$ python -q
>>> import numpy as np
>>> np.set_printoptions(precision=2, suppress=True, linewidth=120)
>>> def rd(a):
...     return np.round(a, 2) + 0
... 
>>> data = np.load("block13.npy")
>>> print(rd(data))
[[-0.71  0.71]
 [ 0.71  0.71]]
>>> # columns are unit length and at right angles
>>> M2 = np.linalg.inv(data)
>>> print(rd(np.linalg.slogdet(data)[0]))
-1.0
>>> print(rd(np.linalg.det(data) * M2))
[[ 0.71 -0.71]
 [-0.71 -0.71]]
>>> print(rd(np.linalg.det(data) * np.linalg.det(M2)))
1.0
>>> print(np.allclose(M2, data.T))
True
>>> print(rd(np.linalg.inv(M2)))
[[-0.71  0.71]
 [ 0.71  0.71]]
>>> print(rd(M2))
[[-0.71  0.71]
 [ 0.71  0.71]]
>>> print(rd(data @ M2))
[[1. 0.]
 [0. 1.]]
>>> print(rd(np.linalg.cond(data)))
1.0
>>> r0 = np.array([-2, -2])
>>> M2 = data + np.outer(r0, np.eye(2)[0])
>>> print(rd(np.linalg.det(M2) / np.linalg.det(data)), rd(1 + np.linalg.solve(data, r0)[0]))
1.0 1.0
>>> print(rd(M2))
[[-2.71  0.71]
 [-1.29  0.71]]
>>> print(rd((M2 + M2.T) / 2))
[[-2.71 -0.29]
 [-0.29  0.71]]
>>> print(rd(np.linalg.det(M2)))
-1.0
>>> print(np.trace(M2))
-2.0
>>> print(rd(np.linalg.matrix_power(M2, 4)))
[[37.49 -8.49]
 [15.51 -3.49]]
>>> print(np.allclose(M2, M2.T))
False
>>> print(rd(data[:, 1] @ data[:, 0]))
0.0
>>> print(rd(np.linalg.norm(data, axis=0)))
[1. 1.]
>>> print(rd(np.linalg.pinv(data)))
[[-0.71  0.71]
 [ 0.71  0.71]]
>>> print(rd(np.linalg.svd(data, compute_uv=False)))
[1. 1.]
>>> rng = np.random.default_rng(400907)
>>> idx = rng.permutation(2)
>>> print(idx)
[1 0]
>>> M2 = data[idx][:, idx]
>>> print(rd(np.diag(M2)))
[ 0.71 -0.71]
>>> print(rd(np.linalg.det(M2)), rd(np.linalg.det(data[idx])))
-1.0 1.0
>>> print(rd(np.sort(np.abs(np.linalg.eigvals(M2)))))
[1. 1.]
>>> feats = np.load("dump.npy")
>>> print(rd(feats))
[[ 3.25 -2.17  0.02  0.52  1.24  2.2  -1.33 -1.39]
 [-2.17 -1.61 -1.13 -0.79 -2.68 -0.83 -0.6   2.01]
 [ 0.02 -1.13  2.05 -1.92  0.17 -2.85 -0.6  -0.14]
 [ 0.52 -0.79 -1.92  0.67 -4.94 -0.21  1.16  2.49]
 [ 1.24 -2.68  0.17 -4.94 -0.08  0.02 -1.42  3.95]
 [ 2.2  -0.83 -2.85 -0.21  0.02  3.41  0.79  0.84]
 [-1.33 -0.6  -0.6   1.16 -1.42  0.79 -1.14  0.45]
 [-1.39  2.01 -0.14  2.49  3.95  0.84  0.45  1.45]]
>>> print(np.allclose(feats[:-1].T @ np.linalg.lstsq(feats[:-1].T, feats[-1])[0], feats[-1]))
True
>>> J = np.load("layer9.npy")
>>> print(J)
[[-9 -1 -8  7  1  1  9  0]
 [ 0 -7 -6  1 -9 -5 -3 -6]
 [ 0  0 -4  7 -4 -2 -4 -9]
 [ 0  0  0 -2 -8 -7 -6  0]
 [ 0  0  0  0  2  8 -6 -7]
 [ 0  0  0  0  0 -4 -3 -7]
 [ 0  0  0  0  0  0  8 -2]
 [ 0  0  0  0  0  0  0  3]]
>>> O, V = np.linalg.qr(J[:, :7])[0], np.linalg.qr(J[:, 7:])[0]
>>> sv = np.linalg.svd(O.T @ V, compute_uv=False)
>>> print(rd(np.degrees(np.arccos(sv.clip(0, 1)))))
[11.46]
>>> print(rd(np.linalg.norm(O @ O.T - V @ V.T, 2)))
1.0
>>> print(rd(np.linalg.norm(J[4] - J[5])))
12.53
>>> print(rd(np.linalg.norm(J, "nuc")))
76.47
>>> print((J + J.T) / 2)
[[-9.  -0.5 -4.   3.5  0.5  0.5  4.5  0. ]
 [-0.5 -7.  -3.   0.5 -4.5 -2.5 -1.5 -3. ]
 [-4.  -3.  -4.   3.5 -2.  -1.  -2.  -4.5]
 [ 3.5  0.5  3.5 -2.  -4.  -3.5 -3.   0. ]
 [ 0.5 -4.5 -2.  -4.   2.   4.  -3.  -3.5]
 [ 0.5 -2.5 -1.  -3.5  4.  -4.  -1.5 -3.5]
 [ 4.5 -1.5 -2.  -3.  -3.  -1.5  8.  -1. ]
 [ 0.  -3.  -4.5  0.  -3.5 -3.5 -1.   3. ]]
>>> print(np.linalg.matrix_power(J, 4))
[[  6561   2080  11726 -16826  -6174  -7243  -7539   -277]
 [     0   2401   4290  -5475     65  -4924    981   1660]
 [     0      0    256   -840   -960   -388   1186    124]
 [     0      0      0     16      0   -440   2508    509]
 [     0      0      0      0     16   -320  -5520    613]
 [     0      0      0      0      0    256   -960    589]
 [     0      0      0      0      0      0   4096  -1606]
 [     0      0      0      0      0      0      0     81]]
>>> print(rd(np.abs(np.linalg.eigvals(J)).max()))
9.0
>>> W0 = np.load("w.npy")
>>> print(W0)
[[ 0.  0.  0.  0.  0.  7.  3.]
 [ 0.  0.  0.  0.  0.  9. -4.]
 [ 0.  0.  0.  0.  0. -8. -8.]
 [ 0.  0.  0.  0.  0.  5. -9.]
 [ 0.  0.  0.  0.  0.  3.  3.]
 [ 7.  9. -8.  5.  3.  0.  0.]
 [ 3. -4. -8. -9.  3.  0.  0.]]
>>> Uu, sv, VT = np.linalg.svd(W0)
>>> print(rd(sv))
[15.21 15.21 13.26 13.26  0.    0.    0.  ]
>>> print(np.argmax(sv[:-1] / (sv[1:] + 1e-6)) + 1)
4
>>> M2 = Uu[:, :4] @ np.diag(sv[:4]) @ VT[:4]
>>> print(rd(np.linalg.norm(W0 - M2, 2)), rd(sv[4]))
0.0 0.0
>>> print(rd(np.abs(W0 - M2).max()))
0.0
>>> evals, V = np.linalg.eigh(W0)
>>> print(rd(np.linalg.eigvalsh(W0 @ W0)))
[  0.     0.     0.   175.76 175.76 231.24 231.24]
>>> print(rd(V.T @ W0 @ V))
[[-15.21   0.     0.     0.     0.     0.     0.  ]
 [  0.   -13.26   0.     0.     0.     0.     0.  ]
 [  0.     0.     0.     0.     0.     0.     0.  ]
 [  0.     0.     0.     0.     0.     0.     0.  ]
 [  0.     0.     0.     0.     0.     0.     0.  ]
 [  0.     0.     0.     0.     0.    13.26   0.  ]
 [  0.     0.     0.     0.     0.     0.    15.21]]
>>> print((evals > 1e-8).sum(), (evals < -1e-8).sum())
2 2
>>> print(rd(np.linalg.eigvalsh(W0 + 5 * np.eye(7))))
[-10.21  -8.26   5.     5.     5.    18.26  20.21]
>>> print(rd(np.linalg.svd(W0, compute_uv=False)))
[15.21 15.21 13.26 13.26  0.    0.    0.  ]
>>> print(rd(V @ np.diag(evals) @ V.T))
[[ 0.  0.  0.  0.  0.  7.  3.]
 [ 0.  0.  0.  0.  0.  9. -4.]
 [ 0.  0.  0.  0.  0. -8. -8.]
 [ 0.  0.  0.  0.  0.  5. -9.]
 [ 0.  0.  0.  0.  0.  3.  3.]
 [ 7.  9. -8.  5.  3.  0.  0.]
 [ 3. -4. -8. -9.  3.  0.  0.]]
>>> A = np.load("out0.npy")
>>> print(A)
[[ 9  9  9 -6 -6 -6]
 [ 0  9  6  0 -6 -4]
 [ 3  3  0 -2 -2  0]
 [-9 -9 -9 -6 -6 -6]
 [ 0 -9 -6  0 -6 -4]
 [-3 -3  0 -2 -2  0]]
>>> W1 = np.array([[1, 1, 5, 1, 4, 3],
...     [2, 0, 3, 1, 3, 1],
...     [5, 3, 4, 5, 3, 1],
...     [5, 5, 0, 4, 2, 2],
...     [5, 4, 0, 2, 0, 3],
...     [2, 3, 0, 0, 1, 5]])
>>> beta = np.array([7, 7, 3, 1, 5, 2])
>>> H = np.maximum(A @ W1 + beta, 0)
>>> print((H > 0).astype(int))
[[1 0 1 1 1 0]
 [1 0 1 1 1 0]
 [0 0 1 0 1 1]
 [0 0 0 0 0 0]
 [0 0 0 0 0 0]
 [0 0 0 0 0 0]]
>>> Z = np.array([[1, -1], [2, 2], [-1, 1], [0, -2], [-1, 1], [1, -2]])
>>> print(H @ Z)
[[-181  125]
 [ -83   27]
 [ -45   41]
 [   0    0]
 [   0    0]
 [   0    0]]
>>> M2 = A / np.sqrt((A ** 2).mean(axis=1, keepdims=True))
>>> print(rd(M2[1]))
[ 0.    1.7   1.13  0.   -1.13 -0.75]
>>> print(np.linalg.matrix_rank(M2) == np.linalg.matrix_rank(A))
True
>>> print(rd(np.linalg.norm(M2, axis=1)))
[2.45 2.45 2.45 2.45 2.45 2.45]
>>> E = np.array([[15.01, 31.01, 28.98, 15.98, 47.01, 17.02, 47.99, 31.01],
...     [6.03, 14.0, 10.01, 8.02, 21.96, 10.03, 24.02, 13.99],
...     [16.0, 29.01, 24.99, 13.0, 36.96, 10.01, 39.0, 28.98],
...     [9.99, 20.02, 7.99, 10.0, 24.02, 9.96, 30.04, 20.01],
...     [26.99, 48.98, 31.02, 22.01, 57.01, 16.96, 65.99, 49.01],
...     [23.96, 43.01, 31.01, 18.99, 51.0, 13.99, 57.03, 43.02]])
>>> r0 = np.array([3, 0])
>>> print(rd(np.convolve(E[3], r0)))
[29.97 60.06 23.97 30.   72.06 29.88 90.12 60.03  0.  ]
>>> r0, v = E[3], E[0]
>>> print(rd(r0 @ r0))
2643.4
>>> p = (r0 @ v) / (r0 @ r0) * r0
>>> print(rd((v - p) @ r0))
0.0
>>> Uu, sv, VT = np.linalg.svd(E)
>>> print(rd(sv))
[210.82  11.65   9.78   0.07   0.04   0.02]
>>> M2 = Uu[:, :3] @ np.diag(sv[:3]) @ VT[:3]
>>> print(rd(np.linalg.norm(E - M2, 2)), rd(sv[3]))
0.07 0.07
>>> print(rd(np.abs(E - M2).max()))
0.04
